In [1]: import numpy as np

In [2]: import numpy.linalg as la

In [3]: np.set_printoptions(precision=2, suppress=True, linewidth=100, sign=" ")

In [4]: F = np.loadtxt("arr.csv", delimiter=",")

In [5]: print(F)
[[ 1.  0.  0.  0.  0.  0.  0.  0.  0.  0.]
 [ 1.  1.  0.  0.  0.  0.  0.  0.  0.  0.]
 [-3.  3.  1.  0.  0.  0.  0.  0.  0.  0.]
 [ 1. -3. -2.  1.  0.  0.  0.  0.  0.  0.]
 [-1.  5.  0.  1.  1.  0.  0.  0.  0.  0.]
 [ 1. -1.  0.  3.  3.  1.  0.  0.  0.  0.]
 [-5. -2.  2.  2.  4.  3.  1.  0.  0.  0.]
 [ 1. -1.  2.  3.  1. -3.  4.  1.  0.  0.]
 [ 0.  5.  0. -4. -1.  4. -3.  3.  1.  0.]
 [ 3.  2.  0. -4. -1. -2.  3.  0.  3.  1.]]

In [6]: left, sig, Vh = la.svd(F)

In [7]: print(sig.round(2) + 0)
[ 11.45   9.57   6.96   4.71   4.25   2.72   1.47   0.44   0.16   0.  ]

In [8]: B = left[:, :9] @ np.diag(sig[:9]) @ Vh[:9]

In [9]: print(round(float(la.norm(F - B, 2)), 2), round(float(sig[9]), 2))
0.0 0.0

In [10]: print(la.matrix_rank(F, rtol=0.05))
7

In [11]: print(round(float(la.norm(F - B) / la.norm(F)), 2))
0.0

In [12]: print(np.prod(np.diag(F)), round(la.det(F), 2))
1.0 1.0

In [13]: r0 = np.array([-3, 1])

In [14]: print(np.polyval(r0, F[2]))
[10. -8. -2.  1.  1.  1.  1.  1.  1.  1.]

In [15]: print(np.convolve(F[2], r0))
[  9. -12.   0.   1.   0.   0.   0.   0.   0.   0.   0.]

In [16]: M = np.load("sample1.npy")

In [17]: print(M)
[[ 0  0  0  0  0  3  0  0]
 [ 1  0  0  0  0  0  3  0]
 [ 0  0  1  2  0  0  0  2]
 [ 1  0  0  0  3  0  0  0]
 [ 0  0  2  0  0  0  0  0]
 [ 2  1  0  0  0  1  0  0]
 [ 0  0  1  0  3  0  3  0]
 [ 0  3  2  0  0  0  0  2]
 [ 0  2  0  0  0  2  0  0]
 [ 0  0  0  0  0  0  0  3]]

In [18]: B = np.c_[M[:, :1] @ np.array([[1]]), np.array([-2, -7, 8, 5, -2, -1, -2, -9, -4, 7])]

In [19]: print(B)
[[ 0 -2]
 [ 1 -7]
 [ 0  8]
 [ 1  5]
 [ 0 -2]
 [ 2 -1]
 [ 0 -2]
 [ 0 -9]
 [ 0 -4]
 [ 0  7]]

In [20]: print(la.norm(la.qr(M)[0].T @ B, axis=0) ** 2 / ((B ** 2).sum(axis=0) + 1e-12))
[ 1.    0.95]

In [21]: print(np.round(la.lstsq(M, B[:, 0])[0], 2) + 0)
[ 1.  0.  0.  0.  0.  0.  0.  0.]

In [22]: print(np.round(la.norm(B - M @ la.lstsq(M, B)[0], axis=0), 2) + 0)
[ 0.    3.68]

In [23]: print(la.matrix_rank(B))
2

In [24]: x0 = np.array([2, -1])

In [25]: y = B @ x0

In [26]: print(la.solve(B.T @ B, B.T @ y))
[ 2. -1.]

In [27]: rng = np.random.default_rng(162)

In [28]: y = y + 0.02 * rng.normal(size=10)

In [29]: print(y)
[ 2.01  8.99 -7.99 -3.03  2.    5.02  2.01  9.03  4.02 -7.02]

In [30]: c, *_ = la.lstsq(B, y)

In [31]: print([round(float(la.norm(la.solve(B.T @ B + lam * np.eye(2), B.T @ y))), 2) for lam in (0, 1, 10, 100)])
[2.24, 1.99, 1.24, 0.78]

In [32]: print(round(float(la.norm(y - B @ c)), 2))
0.04

In [33]: lab = rng.permutation(8)

In [34]: B = M[:, lab] * rng.choice([-1, 1], 8)

In [35]: print(B)
[[ 0  0  0  0  0  0 -3  0]
 [ 0  3 -1  0  0  0  0  0]
 [ 2  0  0  0 -2 -1  0  0]
 [ 0  0 -1  3  0  0  0  0]
 [ 0  0  0  0  0 -2  0  0]
 [ 0  0 -2  0  0  0 -1 -1]
 [ 0  3  0  3  0 -1  0  0]
 [ 2  0  0  0  0 -2  0 -3]
 [ 0  0  0  0  0  0 -2 -2]
 [ 3  0  0  0  0  0  0  0]]

In [36]: left, _, Vh = la.svd(M.T @ B)

In [37]: print(lab)
[ 7  6  0  4  3  2  5  1]

In [38]: mat = np.load("run4.npy")

In [39]: print(mat)
[[ 41   0   0   2   1   0]
 [  1  40   0   2   0   1]
 [  1   0  21   1   1   0]
 [  1   1   2   2   2   1]
 [  0   0   0   2   0   0]
 [  1   1   2   0   2   2]]

In [40]: lab = rng.permutation(6)

In [41]: B = mat[:, lab] * rng.choice([-1, 1], 6)

In [42]: print(B)
[[  0  41  -1   0   2   0]
 [-40   1   0  -1   2   0]
 [  0   1  -1   0   1  21]
 [ -1   1  -2  -1   2   2]
 [  0   0   0   0   2   0]
 [ -1   1  -2  -2   0   2]]

In [43]: left, _, Vh = la.svd(mat.T @ B)

In [44]: print(lab)
[ 1  0  4  5  3  2]

In [45]: print(np.round(left @ Vh, 2) + 0)
[[ 0.  1.  0.  0.  0.  0.]
 [-1.  0.  0.  0.  0.  0.]
 [ 0.  0.  0.  0.  0.  1.]
 [ 0.  0.  0.  0.  1.  0.]
 [ 0.  0. -1.  0.  0.  0.]
 [ 0.  0.  0. -1.  0.  0.]]

In [46]: x0 = np.array([2, -4, -3, 3, 2, -4])

In [47]: a = np.maximum(B @ x0, 0)

In [48]: print(np.maximum(B @ (3 * x0), 0))
[  0   0   0   0  12   0]

In [49]: print(np.tanh(B @ x0))
[-1. -1. -1. -1.  1. -1.]

In [50]: W0 = np.load("dump.npy")

In [51]: print(W0)
[[ 0.16 -0.89  1.74]
 [-0.42 -0.01  0.21]
 [-2.95 -2.58  3.89]
 [-0.12  0.93 -5.6 ]
 [ 0.79  4.07 -2.63]
 [-4.98  3.4  -2.18]
 [ 2.17 -0.59  0.05]
 [-0.48 -1.   -3.76]
 [-1.77  4.36  2.38]
 [ 5.59 -0.55 -4.68]
 [ 0.45 -1.27 -3.33]
 [ 1.44 -3.74  5.29]
 [ 5.04 -8.13 -1.32]
 [-0.94  2.12 -3.54]]

In [52]: Xs = W0 - W0.mean(axis=1)
Traceback (most recent call last):
  Cell In[52], line 1
    Xs = W0 - W0.mean(axis=1)
ValueError: operands could not be broadcast together with shapes (14,3) (14,) 


In [53]: Xs = W0 - W0.mean(axis=0)

In [54]: left, sig, Vh = la.svd(Xs, full_matrices=False)

In [55]: print(np.abs(left[:, 0]).argmax())
12

In [56]: x0 = np.array([2, -3, -1])

In [57]: y = W0 @ x0

In [58]: print(la.solve(W0.T @ W0, W0.T @ y))
[ 2. -3. -1.]

In [59]: y = y + 0.1 * rng.normal(size=14)

In [60]: print(y)
[  1.1   -1.01  -2.09   2.61  -8.09 -18.     6.22   5.83 -18.84  17.34   7.87   8.91  35.77  -4.76]

In [61]: c, *_ = la.lstsq(W0, y)

In [62]: print(round(la.norm(y - W0 @ c), 2))
0.35

In [63]: print(c)
[ 2.   -2.99 -0.99]

In [64]: P = W0 @ la.solve(W0.T @ W0, W0.T)

In [65]: print(np.round(np.diag(P), 2) + 0)
[ 0.02  0.    0.3   0.22  0.22  0.34  0.06  0.18  0.23  0.42  0.12  0.25  0.53  0.11]

In [66]: print(round(float(np.trace(P)), 2))
3.0

In [67]: print(np.round(la.eigvalsh(P), 2) + 0)
[ 0.  0.  0.  0.  0.  0.  0.  0.  0.  0.  0.  1.  1.  1.]

In [68]: D = la.norm(W0[:, None] - W0[None], axis=-1)

In [69]: print(la.norm(W0 - W0.mean(axis=0), axis=1))
[ 2.77  1.39  6.27  4.81  4.68  6.54  2.16  2.99  6.07  6.48  2.57  7.24  9.19  3.73]

In [70]: print(D[5])
[  7.76   6.18   8.76   6.44   5.83   0.     8.49   6.49   5.66  11.56   7.25  12.17  15.3    4.45]

In [71]: print(la.matrix_rank(D ** 2))
5

In [72]: X = np.load("data.npy")

In [73]: print(X)
[[-0.67 -0.54 -0.03  0.59  0.42]
 [-0.54  1.22  0.42 -0.66  0.32]
 [-0.03  0.42  1.14  0.54  0.39]
 [ 0.59 -0.66  0.54  0.95  0.15]
 [ 0.42  0.32  0.39  0.15  1.36]]

In [74]: print(np.kron(np.eye(2, dtype=int), X))
[[-0.67 -0.54 -0.03  0.59  0.42 -0.   -0.   -0.    0.    0.  ]
 [-0.54  1.22  0.42 -0.66  0.32 -0.    0.    0.   -0.    0.  ]
 [-0.03  0.42  1.14  0.54  0.39 -0.    0.    0.    0.    0.  ]
 [ 0.59 -0.66  0.54  0.95  0.15  0.   -0.    0.    0.    0.  ]
 [ 0.42  0.32  0.39  0.15  1.36  0.    0.    0.    0.    0.  ]
 [-0.   -0.   -0.    0.    0.   -0.67 -0.54 -0.03  0.59  0.42]
 [-0.    0.    0.   -0.    0.   -0.54  1.22  0.42 -0.66  0.32]
 [-0.    0.    0.    0.    0.   -0.03  0.42  1.14  0.54  0.39]
 [ 0.   -0.    0.    0.    0.    0.59 -0.66  0.54  0.95  0.15]
 [ 0.    0.    0.    0.    0.    0.42  0.32  0.39  0.15  1.36]]

In [75]: print(np.einsum("ii->", X))
4.0

In [76]: print(round(la.det(2 * X), 2), np.round(la.det(X), 2))
0.0 0.0

In [77]: print(np.round(la.det(X[::-1]), 2))
0.0

In [78]: print(round(float(la.det(X.T)), 2))
0.0

In [79]: print(np.einsum("ij,ji->", X, X))
10.0

In [80]: print(round(la.eigvals(X).sum().real, 2))
4.0

In [81]: print(np.round(la.eigvals(X), 2) + 0)
[-1.  0.  1.  2.  2.]

In [82]: w, V = la.eigh(X)

In [83]: x0 = np.array([-3, -1, -3, 3, 1])

In [84]: print(round(x0 @ X @ x0 / (x0 @ x0), 2), np.round(w[0], 2), round(w[-1], 2))
-0.24 -1.0 2.0

In [85]: print(round(float(np.abs(X).sum(axis=1).max()), 2), np.round(np.abs(w).max(), 2))
3.17 2.0

In [86]: print(round(float(x0 @ X @ x0), 2))
-6.96

In [87]: print(V * np.abs(w) @ V.T)
[[ 1.08 -0.22  0.11  0.16  0.07]
 [-0.22  1.28  0.44 -0.74  0.26]
 [ 0.11  0.44  1.15  0.51  0.36]
 [ 0.16 -0.74  0.51  1.05  0.24]
 [ 0.07  0.26  0.36  0.24  1.43]]

In [88]: print(round(float(la.norm(X, 2) / la.norm(X)), 2))
0.63

In [89]: print([round(float(x), 2) for x in la.svd(X, compute_uv=False)[:3]])
[2.0, 2.0, 1.0]

In [90]: P = np.triu(np.array([[-2, 4, 0, 1, -2],
    ...:     [-4, -5, -4, 3, 5],
    ...:     [-4, 0, -1, -5, 0],
    ...:     [3, -2, -2, -5, 4],
    ...:     [0, -4, 1, 3, -4]]), 1) + np.eye(5)

In [91]: B = P @ X @ la.inv(P)

In [92]: print(la.matrix_rank(B))
4

In [93]: print(np.trace(B), np.trace(X))
4.0 4.0

In [94]: x0 = np.array([-4, 0, 0, -3, -3, -5, -3, 3])

In [95]: a = np.maximum(M @ x0, 0)

In [96]: print(M * (a > 1e-9)[:, None])
[[ 0  0  0  0  0  0  0  0]
 [ 0  0  0  0  0  0  0  0]
 [ 0  0  0  0  0  0  0  0]
 [ 0  0  0  0  0  0  0  0]
 [ 0  0  0  0  0  0  0  0]
 [ 0  0  0  0  0  0  0  0]
 [ 0  0  0  0  0  0  0  0]
 [ 0  3  2  0  0  0  0  2]
 [ 0  0  0  0  0  0  0  0]
 [ 0  0  0  0  0  0  0  3]]

In [97]: print(a)
[ 0  0  0  0  0  0  0  6  0  9]

In [98]: print(M.T @ a)
[  0  18  12   0   0   0   0  39]

In [99]: print(np.maximum(M @ (3 * x0), 0))
[  0   0   0   0   0   0   0  18   0  27]

In [100]: arr = np.load("a.npy")

In [101]: print(arr)
[[ -3  -3  -3  -3  -3  -3]
 [ -3  -6  -6  -6  -6  -6]
 [ -3  -6  -9  -9  -9  -9]
 [ -3  -6  -9 -12 -12 -12]
 [ -3  -6  -9 -12 -15 -15]
 [ -3  -6  -9 -12 -15 -18]]

In [102]: print(np.round(la.eigvalsh(arr).min(), 2))
-51.62

In [103]: print(np.all(la.eigvalsh(arr) > 0))
False

In [104]: x0 = np.array([1, -5, -5, -3, -1, 1])

In [105]: y = arr @ x0

In [106]: print(y)
[  36   75   99  108  108  105]

In [107]: print(la.solve(arr, 2 * y))
[  2. -10. -10.  -6.  -2.   2.]

In [108]: print(la.solve(arr, arr[:, 2]))
[-0. -0.  1. -0. -0. -0.]

In [109]: r0 = np.array([2, -1, 3])

In [110]: print(np.polyval(r0, arr[4]))
[  24   81  174  303  468  468]

In [111]: print(np.cross(arr[4, :3], arr[5, :3]))
[ 0  0  0]
